$ ipython --no-banner

In [1]: import numpy as np

In [2]: np.set_printoptions(precision=2, suppress=True, linewidth=200)

In [3]: X = np.loadtxt("sample14.csv", delimiter=",")

In [4]: print(X)
[[ -8.4    0.96   2.37   0.45  -0.52]
 [ -6.22   1.41   3.92  -3.09   0.59]
 [-18.63  -3.2    6.16   2.37 -13.44]
 [ -4.87   1.43   3.09   0.25  -2.38]
 [ -7.08   3.89   1.84   1.47  -1.13]
 [ -7.89   2.19   1.72  -0.25  -1.32]
 [ -8.55   3.04   4.94  -0.09  -1.59]
 [ -6.01   2.56   2.5   -1.58  -0.54]
 [-20.33  -2.44   8.81   2.22 -11.79]
 [-19.01  -4.38   5.62   1.94 -12.39]
 [ -5.57   1.26   3.29   0.05   0.36]
 [-18.6   -3.31   6.12   0.46 -12.87]
 [-20.68  -3.36   8.68   1.19 -13.65]
 [ -7.66   1.68   3.84   1.4   -0.54]
 [-18.73  -1.72   8.2    3.34 -13.42]
 [-21.96  -1.98   7.26   1.81 -11.85]
 [ -4.07   2.09   2.95   0.46  -1.85]
 [-19.07  -3.41   7.93   2.16 -11.7 ]
 [-19.79  -1.05   8.35   2.36 -16.29]
 [ -7.     1.81   2.3    0.2   -0.13]
 [ -7.94   2.01   3.78  -1.84   0.83]
 [-20.38  -1.58   6.57   2.23 -12.65]
 [ -6.78   2.1    3.02   1.27  -0.73]
 [-19.92  -0.74   7.83   2.1  -12.88]
 [ -9.24   3.17   1.61  -1.28  -2.41]]

In [5]: hat = X @ np.linalg.solve(X.T @ X, X.T)

In [6]: print(np.linalg.matrix_rank(np.eye(25) - hat))
20

In [7]: m1 = np.diag(np.array([1, 2, 2]))

In [8]: print(m1)
[[1 0 0]
 [0 2 0]
 [0 0 2]]

In [9]: # triangular: eigenvalues sit on the diagonal

In [10]: f, v = m1[2], m1[0]

In [11]: print(f @ v)
0

In [12]: print(f @ f)
4

In [13]: pr = (f @ v) / (f @ f) * f

In [14]: print(np.outer(f, v))
[[0 0 0]
 [0 0 0]
 [2 0 0]]

In [15]: print(pr)
[0. 0. 0.]

In [16]: print((v - pr) @ f)
0.0

In [17]: print(np.round(np.linalg.norm(f + v) ** 2 + np.linalg.norm(f - v) ** 2, 2))
10.0

In [18]: A2 = np.linalg.inv(m1)

In [19]: print(np.linalg.det(m1) * A2)
[[4. 0. 0.]
 [0. 2. 0.]
 [0. 0. 2.]]

In [20]: print(m1 @ A2)
[[1. 0. 0.]
 [0. 1. 0.]
 [0. 0. 1.]]

In [21]: print((np.abs(A2) > 1e-9).astype(int))
[[1 0 0]
 [0 1 0]
 [0 0 1]]

In [22]: print(np.flatnonzero(np.linalg.matrix_power((m1 != 0) + (m1.T != 0) + np.eye(3), 3)[1]))
[1]

In [23]: print(np.sort(np.linalg.eigvals(m1).real))
[1. 2. 2.]

In [24]: arr = np.load("a.npy")

In [25]: print(arr)
[[-2.96  0.78 -2.59 -1.8 ]
 [-1.44 -3.05  3.05 -1.45]
 [ 1.17 -3.18 -2.65  1.02]]

In [26]: A2 = np.array([[-1, 3], [0, -2]])

In [27]: Z = np.kron(A2, arr)

In [28]: print(np.round(np.linalg.norm(Z, 2), 2), round(float(np.linalg.norm(A2, 2) * np.linalg.norm(arr, 2)), 2))
18.52 18.52

In [29]: print(Z.shape)
(6, 8)

In [30]: def softmax(z):
    ...:     e = np.exp(z - z.max(axis=-1, keepdims=True))
    ...:     return e / e.sum(axis=-1, keepdims=True)
    ...: 

In [31]: print(softmax(arr).sum(axis=1))
[1. 1. 1.]

In [32]: print(softmax(arr[0] + -2))
[0.02 0.88 0.03 0.07]

In [33]: scores = arr @ arr.T / np.sqrt(4)

In [34]: print(np.round(softmax(scores), 2) + 0)
[[1. 0. 0.]
 [0. 1. 0.]
 [0. 0. 1.]]

In [35]: print(softmax(scores)[0] @ arr)
[-2.96  0.78 -2.59 -1.8 ]

In [36]: print(softmax(scores).round(6).argmax(axis=1))
[0 1 2]

In [37]: print(np.round(np.linalg.norm(arr[1], 1), 2), round(np.linalg.norm(arr[1], np.inf), 2))
8.99 3.05

In [38]: print(round(float(np.linalg.norm(arr[1] - arr[2])), 2))
6.74

In [39]: print(round(float(np.linalg.norm(arr, 1)), 2), round(np.linalg.norm(arr, np.inf), 2))
8.29 8.99

In [40]: print(round(np.linalg.norm(arr, 2), 2))
5.0

In [41]: w1 = np.array([[3, -2, -2], [2, 1, -3], [2, 3, -2], [1, -2, 3]])

In [42]: c = np.array([7, 3, 3])

In [43]: hid = np.maximum(arr @ w1 + c, 0)

In [44]: print(hid)
[[ 0.    5.53  6.36]
 [ 1.23 14.88  4.58]
 [ 0.    0.   18.56]]

In [45]: Z = np.array([[1, 9], [4, 5], [5, 7]])

In [46]: print((hid @ Z).round(6).argmax(axis=1))
[1 1 1]

In [47]: print(w1 @ Z)
[[-15   3]
 [ -9   2]
 [  4  19]
 [  8  20]]

In [48]: print(hid @ Z)
[[ 53.92  72.17]
 [ 83.65 117.53]
 [ 92.8  129.92]]
